In [1]: import numpy as np

In [2]: import numpy.linalg as la

In [3]: np.set_printoptions(suppress=True, linewidth=120)

In [4]: rnd = lambda a: np.round(a, 2) + 0

In [5]: X = np.load("block19.npy")

In [6]: X
Out[6]: 
array([[1, 1],
       [1, 1]])

In [7]: # rows 0 and 1 are equal

In [8]: rng = np.random.default_rng(768697)

In [9]: lab = rng.permutation(2)

In [10]: lab
Out[10]: array([0, 1])

In [11]: B = X[lab][:, lab]

In [12]: rnd(np.sort(np.abs(la.eigvals(B))))
Out[12]: array([0., 2.])

In [13]: left, sig, VT = la.svd(X)

In [14]: print(rnd(sig))
[2. 0.]

In [15]: B = left[:, :1] @ np.diag(sig[:1]) @ VT[:1]

In [16]: la.matrix_rank(B)
Out[16]: np.int64(1)

In [17]: u, r1 = X[1], X[0]

In [18]: print(u @ u)
2

In [19]: p = (u @ r1) / (u @ u) * u

In [20]: rnd(la.norm(u + r1) ** 2 + la.norm(u - r1) ** 2)
Out[20]: np.float64(8.0)

In [21]: r1 - p
Out[21]: array([0., 0.])

In [22]: mat = np.load("dump.npy")

In [23]: mat
Out[23]: 
array([[2, 3, 4],
       [5, 6, 7]])

In [24]: B = mat / la.norm(mat, axis=1, keepdims=True)

In [25]: G = B @ B.T

In [26]: rnd(np.degrees(np.arccos(np.clip(G[0, 1], -1, 1))))
Out[26]: np.float64(7.48)

In [27]: (np.abs(G) > 0.9).astype(int)
Out[27]: 
array([[1, 1],
       [1, 1]])

In [28]: (G - 2 * np.eye(2)).round(6).argmax(axis=1)
Out[28]: array([1, 0])

In [29]: rnd(G[0])
Out[29]: array([1.  , 0.99])

In [30]: np.argwhere(np.triu(np.abs(G) > 0.95, 1))
Out[30]: array([[0, 1]])

In [31]: rnd(la.norm(B, axis=1))
Out[31]: array([1., 1.])

In [32]: x = np.array([1, 3, -3])

In [33]: h = np.maximum(mat @ x, 0)

In [34]: np.flatnonzero(h > 1e-9)
Out[34]: array([1])

In [35]: h
Out[35]: array([0, 2])

In [36]: mat.T @ h
Out[36]: array([10, 12, 14])

In [37]: mat * (h > 1e-9)[:, None]
Out[37]: 
array([[0, 0, 0],
       [5, 6, 7]])

In [38]: np.maximum(mat @ x, 0) - np.maximum(-mat @ x, 0)
Out[38]: array([-1,  2])

In [39]: print(rnd(np.tanh(mat @ x)))
[-0.76  0.96]

In [40]: B = mat / np.sqrt((mat ** 2).mean(axis=1, keepdims=True))

In [41]: print(la.matrix_rank(B) == la.matrix_rank(mat))
True

In [42]: rnd(B[0])
Out[42]: array([0.64, 0.96, 1.29])

In [43]: print(la.matrix_rank(mat - mat.mean(axis=1, keepdims=True)))
1

In [44]: mat - mat.mean(axis=1, keepdims=True)
Out[44]: 
array([[-1.,  0.,  1.],
       [-1.,  0.,  1.]])
